In [1]: import numpy as np

In [2]: import numpy.linalg as la

In [3]: np.set_printoptions(precision=2, suppress=True, linewidth=100)

In [4]: def rnd(a):
   ...:     return np.round(a, 2) + 0
   ...: 

In [5]: K = np.diag(5 * np.array([4, -3, 5, 3, -7, 3, -7, 3, 9])) + np.array([[-1, -2, -1, 2, -1, -2, -1, 1, -2],
   ...:     [2, 1, 0, 0, 0, 0, -2, -1, 0],
   ...:     [-1, -1, -2, -2, 0, 0, 2, 1, 1],
   ...:     [2, -1, 2, 1, -2, 2, 2, 1, -1],
   ...:     [2, -1, 1, 0, 1, 1, 0, 1, 1],
   ...:     [-2, 1, 2, -2, 0, -1, -1, -1, 1],
   ...:     [1, 1, 0, 2, -1, 2, 0, 1, 0],
   ...:     [-2, -1, -1, 1, -1, 1, 2, -2, 1],
   ...:     [-2, -2, 1, -1, 1, -1, 0, 0, 1]])

In [6]: print(K)
[[ 19  -2  -1   2  -1  -2  -1   1  -2]
 [  2 -14   0   0   0   0  -2  -1   0]
 [ -1  -1  23  -2   0   0   2   1   1]
 [  2  -1   2  16  -2   2   2   1  -1]
 [  2  -1   1   0 -34   1   0   1   1]
 [ -2   1   2  -2   0  14  -1  -1   1]
 [  1   1   0   2  -1   2 -35   1   0]
 [ -2  -1  -1   1  -1   1   2  13   1]
 [ -2  -2   1  -1   1  -1   0   0  46]]

In [7]: rng = np.random.default_rng(353)

In [8]: z = rng.permutation(9)

In [9]: Y = K[:, z] * rng.choice([-1, 1], 9)

In [10]: print(Y)
[[ -2  -2  -1   2   1   1   1  -2  19]
 [  0   0  -2   0  -1   0   0 -14   2]
 [  2   0   2  -1   1 -23   0  -1  -1]
 [-16   2   2   1   1  -2   2  -1   2]
 [  0   1   0  -1   1  -1  34  -1   2]
 [  2  14  -1  -1  -1  -2   0   1  -2]
 [ -2   2 -35   0   1   0   1   1   1]
 [ -1   1   2  -1  13   1   1  -1  -2]
 [  1  -1   0 -46   0  -1  -1  -2  -2]]

In [11]: left, _, vt = la.svd(K.T @ Y)

In [12]: print(rnd(la.lstsq(K, Y)[0]))
[[ 0.  0.  0.  0.  0.  0.  0.  0.  1.]
 [ 0.  0.  0.  0.  0.  0.  0.  1.  0.]
 [ 0.  0.  0.  0.  0. -1.  0.  0.  0.]
 [-1.  0.  0.  0.  0.  0.  0.  0.  0.]
 [ 0.  0.  0.  0.  0.  0. -1.  0.  0.]
 [ 0.  1.  0.  0.  0.  0.  0.  0.  0.]
 [ 0.  0.  1.  0.  0.  0.  0.  0.  0.]
 [ 0.  0.  0.  0.  1.  0.  0.  0.  0.]
 [ 0.  0.  0. -1.  0.  0.  0.  0.  0.]]

In [13]: print(rnd(left @ vt))
[[ 0.  0.  0.  0.  0.  0.  0.  0.  1.]
 [ 0.  0.  0.  0.  0.  0.  0.  1.  0.]
 [ 0.  0.  0.  0.  0. -1.  0.  0.  0.]
 [-1.  0.  0.  0.  0.  0.  0.  0.  0.]
 [ 0.  0.  0.  0.  0.  0. -1.  0.  0.]
 [ 0.  1.  0.  0.  0.  0.  0.  0.  0.]
 [ 0.  0.  1.  0.  0.  0.  0.  0.  0.]
 [ 0.  0.  0.  0.  1.  0.  0.  0.  0.]
 [ 0.  0.  0. -1.  0.  0.  0.  0.  0.]]

In [14]: Q, R = la.qr(Y)

In [15]: print(rnd(np.abs(np.diag(R))))
[16.55 14.52 34.79 45.87 13.11 22.98 33.72 14.18 17.64]

In [16]: Y = K + rng.integers(-2, 3, (9, 3)) @ rng.integers(-2, 3, (3, 9))

In [17]: print(Y)
[[ 24  -7  -2  -4  -6   3  -1   9   2]
 [  4 -18   0  -4  -4   4  -4   3   4]
 [  2  -2  23  -6  -2   3   2   5   4]
 [  2   9   4  16   4   0   4  -3  -1]
 [  1   1   2   0 -33   1  -1  -1   2]
 [  3  -4   0  -6  -4  17   1   7   2]
 [  2   9   1   2   4   0 -32  -1  -1]
 [ -8   6   1   7   5  -4   1   3  -2]
 [ -7  -2   0   7   4  -7   1  -6  39]]

In [18]: print(rnd(la.svd(Y - K, compute_uv=False)))
[33.16 14.01  7.49  0.    0.    0.    0.    0.    0.  ]

In [19]: arr = np.loadtxt("data.csv", delimiter=",")

In [20]: print(rnd(arr))
[[0.08 0.14 0.12 0.19]
 [0.14 0.27 0.23 0.35]
 [0.12 0.23 0.19 0.3 ]
 [0.19 0.35 0.3  0.46]]

In [21]: w, V = la.eigh(arr)

In [22]: print(rnd(la.svd(arr, compute_uv=False)))
[1. 0. 0. 0.]

In [23]: print((w > 1e-8).sum(), (w < -1e-8).sum())
1 0

In [24]: print(rnd(la.eigvalsh(arr + -1 * np.eye(4))))
[-1. -1. -1.  0.]

In [25]: left, sig, vt = la.svd(arr)

In [26]: V = vt[:(sig > 1e-8).sum()]

In [27]: x0 = arr[2] + -2 * arr[3] + rng.integers(2) * np.eye(4)[2]

In [28]: print(rnd(x0))
[-0.26 -0.48 -0.4  -0.62]

In [29]: print(rnd(np.diag(V.T @ V)))
[0.08 0.27 0.19 0.46]

In [30]: print(la.matrix_rank(np.vstack([arr, x0])))
1

In [31]: hat = np.triu(np.array([[-2, 1, 2, 2], [-1, 2, 1, 2], [-2, 2, 0, 1], [2, -1, 0, 2]]), 1) + np.eye(4)

In [32]: Y = hat @ arr @ la.inv(hat)

In [33]: print(rnd(Y))
[[ 0.85  0.73 -1.09  0.  ]
 [ 0.65  0.55 -0.83  0.  ]
 [ 0.31  0.27 -0.4   0.  ]
 [ 0.19  0.16 -0.24  0.  ]]

In [34]: print(rnd(la.det(Y)))
0.0

In [35]: print(np.trace(Y), np.trace(arr))
1.0 1.0

In [36]: print(rnd(np.trace(la.pinv(arr) @ arr)))
1.0

In [37]: J = np.load("a.npy")

In [38]: print(J)
[[ 4  0  0  0  0  0  0  0  0]
 [-3  2  0  0  0  0  0  0  0]
 [-5  1  1  0  0  0  0  0  0]
 [ 4  5  2 -4  0  0  0  0  0]
 [ 4  5 -2  1  2  0  0  0  0]
 [ 3 -3  3  0 -1  5  0  0  0]
 [-3  3 -1 -1  5 -5  0  0  0]
 [-1  3  2 -2 -1  3  2 -5  0]
 [-5  5  3  2  0  4  4 -3  3]]

In [39]: x0 = np.array([4, 4, 2, 0, 5, 3, 4, 0, 2])

In [40]: print((J @ x0).argmax())
4

In [41]: print((J * x0).sum(axis=1))
[ 16  -4 -14  40  42  16   8  24  40]

In [42]: print(J * x0)
[[ 16   0   0   0   0   0   0   0   0]
 [-12   8   0   0   0   0   0   0   0]
 [-20   4   2   0   0   0   0   0   0]
 [ 16  20   4   0   0   0   0   0   0]
 [ 16  20  -4   0  10   0   0   0   0]
 [ 12 -12   6   0  -5  15   0   0   0]
 [-12  12  -2   0  25 -15   0   0   0]
 [ -4  12   4   0  -5   9   8   0   0]
 [-20  20   6   0   0  12  16   0   6]]

In [43]: print(np.einsum("ij,j->i", J, x0))
[ 16  -4 -14  40  42  16   8  24  40]

In [44]: print(J @ np.eye(9)[1])
[ 0.  2.  1.  5.  5. -3.  3.  3.  5.]

In [45]: print(la.matrix_power(J, 2))
[[ 16   0   0   0   0   0   0   0   0]
 [-18   4   0   0   0   0   0   0   0]
 [-28   3   1   0   0   0   0   0   0]
 [-25  -8  -6  16   0   0   0   0   0]
 [ 23  23  -4  -2   4   0   0   0   0]
 [ 17 -23  20  -1  -7  25   0   0   0]
 [-15  40 -28   9  15 -25   0   0   0]
 [-27 -25  -3  15  10 -10 -10  25   0]
 [-54  29  18   0  19   3   6   6   9]]

In [46]: print((J + J.T) / 2)
[[ 4.  -1.5 -2.5  2.   2.   1.5 -1.5 -0.5 -2.5]
 [-1.5  2.   0.5  2.5  2.5 -1.5  1.5  1.5  2.5]
 [-2.5  0.5  1.   1.  -1.   1.5 -0.5  1.   1.5]
 [ 2.   2.5  1.  -4.   0.5  0.  -0.5 -1.   1. ]
 [ 2.   2.5 -1.   0.5  2.  -0.5  2.5 -0.5  0. ]
 [ 1.5 -1.5  1.5  0.  -0.5  5.  -2.5  1.5  2. ]
 [-1.5  1.5 -0.5 -0.5  2.5 -2.5  0.   1.   2. ]
 [-0.5  1.5  1.  -1.  -0.5  1.5  1.  -5.  -1.5]
 [-2.5  2.5  1.5  1.   0.   2.   2.  -1.5  3. ]]
